$ python -q
>>> import numpy as np
>>> np.set_printoptions(suppress=True, linewidth=200)
>>> M = np.array([[-1.0, 1.0, 0.0, 0.0],
...     [0.0, -1.0, 1.0, 0.0],
...     [0.0, 0.0, -1.0, 1.0],
...     [0.0, 0.0, 0.0, -1.0]])
>>> M
array([[-1.,  1.,  0.,  0.],
       [ 0., -1.,  1.,  0.],
       [ 0.,  0., -1.,  1.],
       [ 0.,  0.,  0., -1.]])
>>> f = np.array([-1, -2, 2, -2])
>>> out = M + np.outer(f, np.eye(4)[2])
>>> out
array([[-1.,  1., -1.,  0.],
       [ 0., -1., -1.,  0.],
       [ 0.,  0.,  1.,  1.],
       [ 0.,  0., -2., -1.]])
>>> U, sig, VT = np.linalg.svd(out, full_matrices=False)
>>> (sig > 1e-8).sum()
np.int64(4)
>>> np.abs(U[:, 0]).round(6).argmax()
np.int64(3)
>>> print(np.round(sig / sig[0], 3))
[1.    0.553 0.311 0.08 ]
>>> C2 = M.T @ M
>>> np.trace(C2), (M ** 2).sum()
(np.float64(7.0), np.float64(7.0))
>>> print(np.diag(C2))
[1. 2. 2. 2.]
>>> np.round(np.linalg.svd(M, compute_uv=False) ** 2, 3)
array([3.532, 2.347, 1.   , 0.121])
>>> proj = np.triu(np.array([[1, 1, -2, -1], [0, 1, 0, 0], [1, 2, 0, -2], [2, -2, -2, -1]]), 1) + np.eye(4)
>>> out = proj @ M @ np.linalg.inv(proj)
>>> print(np.linalg.matrix_rank(out))
4
>>> round(float(np.linalg.det(out)), 3)
1.0
>>> proj @ M - M @ proj
array([[ 0.,  0.,  1., -2.],
       [ 0.,  0.,  0.,  2.],
       [ 0.,  0.,  0.,  0.],
       [ 0.,  0.,  0.,  0.]])
>>> print(np.poly(out))
[1. 4. 6. 4. 1.]
>>> W0 = np.array([[2, -1, 1], [-2, 0, -1], [-2, 1, 2]])
>>> rng = np.random.default_rng(502907)
>>> idx = rng.permutation(3)
>>> idx
array([2, 1, 0])
>>> out = W0[idx][:, idx]
>>> np.round(np.sort(np.abs(np.linalg.eigvals(out))), 3)
array([0.716, 2.894, 2.894])
>>> print(np.trace(out))
4
>>> J = np.array([[2, -3, 2, 1], [0, 0, 1, 3], [-2, 1, 3, 1], [3, -1, 0, -1]])
>>> print(J)
[[ 2 -3  2  1]
 [ 0  0  1  3]
 [-2  1  3  1]
 [ 3 -1  0 -1]]
>>> f = np.array([0, -2, -2, -2])
>>> out = J + np.outer(f, np.eye(4)[1])
>>> print(round(float(np.linalg.det(out) / np.linalg.det(J)), 3), round(float(1 + np.linalg.solve(J, f)[1]), 3))
-0.6 -0.6
>>> np.linalg.matrix_rank(out - J)
np.int64(1)
>>> print(out)
[[ 2. -3.  2.  1.]
 [ 0. -2.  1.  3.]
 [-2. -1.  3.  1.]
 [ 3. -3.  0. -1.]]
>>> f, v = out[0], out[3]
>>> f @ f
np.float64(18.0)
>>> p = (f @ v) / (f @ f) * f
>>> np.outer(f, v)
array([[ 6., -6.,  0., -2.],
       [-9.,  9., -0.,  3.],
       [ 6., -6.,  0., -2.],
       [ 3., -3.,  0., -1.]])
>>> np.round(v - p, 3)
array([ 1.444, -0.667, -1.556, -1.778])
>>> K = np.load("block15.npy")
>>> K
array([[2, 2, 0, 0],
       [2, 2, 0, 0],
       [0, 0, 0, 0],
       [0, 0, 0, 0]])
>>> r = np.linalg.matrix_rank(K)
>>> r
np.int64(1)
>>> ns = np.linalg.svd(K)[2][r:].T
>>> np.linalg.matrix_rank(K.T @ K), np.linalg.matrix_rank(K @ K.T)
(np.int64(1), np.int64(1))
>>> [int(np.linalg.matrix_rank(np.delete(K, i, axis=0))) for i in range(4)]
[1, 1, 1, 1]
>>> print(np.round(K @ ns, 3) + 0)
[[0. 0. 0.]
 [0. 0. 0.]
 [0. 0. 0.]
 [0. 0. 0.]]
>>> np.allclose(K @ ns, 0)
True
>>> idx = rng.permutation(4)
>>> idx
array([2, 1, 3, 0])
>>> out = K[idx][:, idx]
>>> print(round(np.linalg.det(out), 3), round(np.linalg.det(K[idx]), 3))
0.0 0.0
>>> np.trace(out)
np.int64(4)
>>> np.allclose(out, K)
False
>>> np.diag(out)
array([0, 2, 0, 2])
>>> out
array([[0, 0, 0, 0],
       [0, 2, 0, 2],
       [0, 0, 0, 0],
       [0, 2, 0, 2]])
>>> np.round(np.sort(np.abs(np.linalg.eigvals(out))), 3) + 0
array([0., 0., 0., 4.])
>>> out = np.array([[3, 1, 5], [5, 1, 4]])
>>> basis = np.kron(out, K)
>>> np.round(np.linalg.norm(basis, 2), 3), np.round(np.linalg.norm(out, 2) * np.linalg.norm(K, 2), 3)
(np.float64(34.565), np.float64(34.565))
>>> basis
array([[ 6,  6,  0,  0,  2,  2,  0,  0, 10, 10,  0,  0],
       [ 6,  6,  0,  0,  2,  2,  0,  0, 10, 10,  0,  0],
       [ 0,  0,  0,  0,  0,  0,  0,  0,  0,  0,  0,  0],
       [ 0,  0,  0,  0,  0,  0,  0,  0,  0,  0,  0,  0],
       [10, 10,  0,  0,  2,  2,  0,  0,  8,  8,  0,  0],
       [10, 10,  0,  0,  2,  2,  0,  0,  8,  8,  0,  0],
       [ 0,  0,  0,  0,  0,  0,  0,  0,  0,  0,  0,  0],
       [ 0,  0,  0,  0,  0,  0,  0,  0,  0,  0,  0,  0]])
>>> basis.shape
(8, 12)
